% ipython --no-banner

In [1]: import numpy as np

In [2]: from numpy import linalg as LA

In [3]: np.set_printoptions(suppress=True, linewidth=200)

In [4]: M = np.load("mat.npy")

In [5]: M
Out[5]: 
array([[0., 1.],
       [1., 0.]])

In [6]: # symmetric

In [7]: M @ M
Out[7]: 
array([[1., 0.],
       [0., 1.]])

In [8]: np.trace(M @ M @ M) // 6
Out[8]: np.float64(0.0)

In [9]: M.sum(axis=0)
Out[9]: array([1., 1.])

In [10]: low = np.diag(M.sum(axis=1)) - M

In [11]: low @ np.ones(2)
Out[11]: array([0., 0.])

In [12]: LA.matrix_rank(low)
Out[12]: np.int64(1)

In [13]: W0 = np.loadtxt("layer19.csv", delimiter=",")

In [14]: W0
Out[14]: 
array([[ 4.84, -0.53,  0.82, -0.4 ],
       [-0.53,  3.47,  0.29, -0.81],
       [ 0.82,  0.29,  4.58,  1.41],
       [-0.4 , -0.81,  1.41,  4.11]])

In [15]: T = np.stack([W0, -2 * W0, W0[::-1]])

In [16]: np.round(np.einsum("bij,cij->bc", T, T), 2)
Out[16]: 
array([[  81.02, -162.04,   -2.47],
       [-162.04,  324.07,    4.95],
       [  -2.47,    4.95,   81.02]])

In [17]: np.round(LA.norm(T, axis=(1, 2)), 2)
Out[17]: array([ 9., 18.,  9.])

In [18]: (T @ W0.T).shape
Out[18]: (3, 4, 4)

In [19]: f = np.array([4, 3, 5, 1, 2, 2, 1])

In [20]: r1 = np.array([-1, 5, -4, 4])

In [21]: X = f[:, None] + r1[None, :]

In [22]: X
Out[22]: 
array([[ 3,  9,  0,  8],
       [ 2,  8, -1,  7],
       [ 4, 10,  1,  9],
       [ 0,  6, -3,  5],
       [ 1,  7, -2,  6],
       [ 1,  7, -2,  6],
       [ 0,  6, -3,  5]])

In [23]: # null space of dimension 2

In [24]: np.allclose(X[:-1].T @ LA.lstsq(X[:-1].T, X[-1])[0], X[-1])
Out[24]: True

In [25]: np.unique(X.round(6), axis=0).shape
Out[25]: (5, 4)

In [26]: round(float(np.trace(LA.pinv(X) @ X)), 2)
Out[26]: 2.0

In [27]: E = np.load("case0.npy")

In [28]: E
Out[28]: 
array([[1, 0, 1, 1, 0, 0, 2],
       [0, 2, 0, 2, 2, 2, 0],
       [0, 2, 0, 2, 2, 2, 0]])

In [29]: Uu, sig, VT = LA.svd(E)

In [30]: np.argmax(sig[:-1] / (sig[1:] + 1e-6)) + 1
Out[30]: np.int64(2)

In [31]: B = Uu[:, :2] @ np.diag(sig[:2]) @ VT[:2]

In [32]: LA.matrix_rank(B)
Out[32]: np.int64(2)

In [33]: B = LA.inv(W0)

In [34]: (np.abs(B) > 1e-9).astype(int)
Out[34]: 
array([[1, 1, 1, 1],
       [1, 1, 1, 1],
       [1, 1, 1, 1],
       [1, 1, 1, 1]])

In [35]: np.round(W0 @ B, 2) + 0
Out[35]: 
array([[1., 0., 0., 0.],
       [0., 1., 0., 0.],
       [0., 0., 1., 0.],
       [0., 0., 0., 1.]])
